$ python3 -q
>>> import numpy as np
>>> import numpy.linalg as la
>>> np.set_printoptions(precision=2, suppress=True, linewidth=120, sign=" ")
>>> W0 = np.load("layer2.npy")
>>> W0
array([[-0.4 ,  0.45, -0.66,  3.36,  0.63],
       [ 3.2 ,  0.12,  0.32, -2.08,  1.16],
       [-2.8 , -0.48,  0.22, -0.68, -1.64],
       [ 2.6 , -0.39,  0.91, -4.94,  0.13],
       [-0.4 , -0.03, -0.02,  0.16, -0.17],
       [ 1.6 ,  0.33, -0.2 ,  0.76,  1.03],
       [-1.6 ,  0.15, -0.44,  2.44, -0.23],
       [-0.4 , -0.51,  0.62, -3.04, -0.97],
       [ 0.8 , -0.12,  0.28, -1.52,  0.04],
       [-0.8 ,  0.06, -0.2 ,  1.12, -0.14],
       [-2.  , -0.21, -0.02,  0.4 , -0.95],
       [ 2.  , -0.21,  0.58, -3.2 ,  0.25],
       [ 0.4 ,  0.15, -0.14,  0.64,  0.37]])
>>> C2 = np.cov(W0, rowvar=False)
>>> np.polyfit(W0[:, 3], W0[:, 4], 1)
array([ 0.03, -0.02])
>>> W0.std(axis=0)
array([ 1.74,  0.29,  0.43,  2.28,  0.77])
>>> np.corrcoef(W0.T)
array([[ 1.  ,  0.16,  0.46, -0.55,  0.79],
       [ 0.16,  1.  , -0.8 ,  0.73,  0.74],
       [ 0.46, -0.8 ,  1.  , -0.99, -0.19],
       [-0.55,  0.73, -0.99,  1.  ,  0.08],
       [ 0.79,  0.74, -0.19,  0.08,  1.  ]])
>>> np.round(np.corrcoef(W0[:, 3], W0[:, 4])[0, 1], 2)
np.float64(0.08)
>>> np.round(la.eigvalsh(C2)[::-1], 2) + 0
array([ 7.31,  2.52,  0.  ,  0.  ,  0.  ])
>>> Uu, sig, vt = la.svd(W0)
>>> sig.round(2) + 0
array([ 9.56,  5.52,  0.  ,  0.  ,  0.  ])
>>> np.argmax(sig[:-1] / (sig[1:] + 1e-6)) + 1
np.int64(2)
>>> Y = Uu[:, :2] @ np.diag(sig[:2]) @ vt[:2]
>>> np.round(np.abs(W0 - Y).max(), 2)
np.float64(0.0)
>>> round(float(la.norm(W0 - Y) / la.norm(W0)), 2)
0.0
>>> Y
array([[-0.4 ,  0.45, -0.66,  3.36,  0.63],
       [ 3.2 ,  0.12,  0.32, -2.08,  1.16],
       [-2.8 , -0.48,  0.22, -0.68, -1.64],
       [ 2.6 , -0.39,  0.91, -4.94,  0.13],
       [-0.4 , -0.03, -0.02,  0.16, -0.17],
       [ 1.6 ,  0.33, -0.2 ,  0.76,  1.03],
       [-1.6 ,  0.15, -0.44,  2.44, -0.23],
       [-0.4 , -0.51,  0.62, -3.04, -0.97],
       [ 0.8 , -0.12,  0.28, -1.52,  0.04],
       [-0.8 ,  0.06, -0.2 ,  1.12, -0.14],
       [-2.  , -0.21, -0.02,  0.4 , -0.95],
       [ 2.  , -0.21,  0.58, -3.2 ,  0.25],
       [ 0.4 ,  0.15, -0.14,  0.64,  0.37]])
>>> cen = W0 - W0.mean(axis=0)
>>> V = la.svd(cen)[2][:2]
>>> Y = cen - cen @ V.T @ V
>>> np.round(np.cov(cen @ V.T, rowvar=False), 2) + 0
array([[ 7.31,  0.  ],
       [ 0.  ,  2.52]])
>>> np.diag(V.T @ V)
array([ 0.79,  0.03,  0.04,  0.9 ,  0.24])
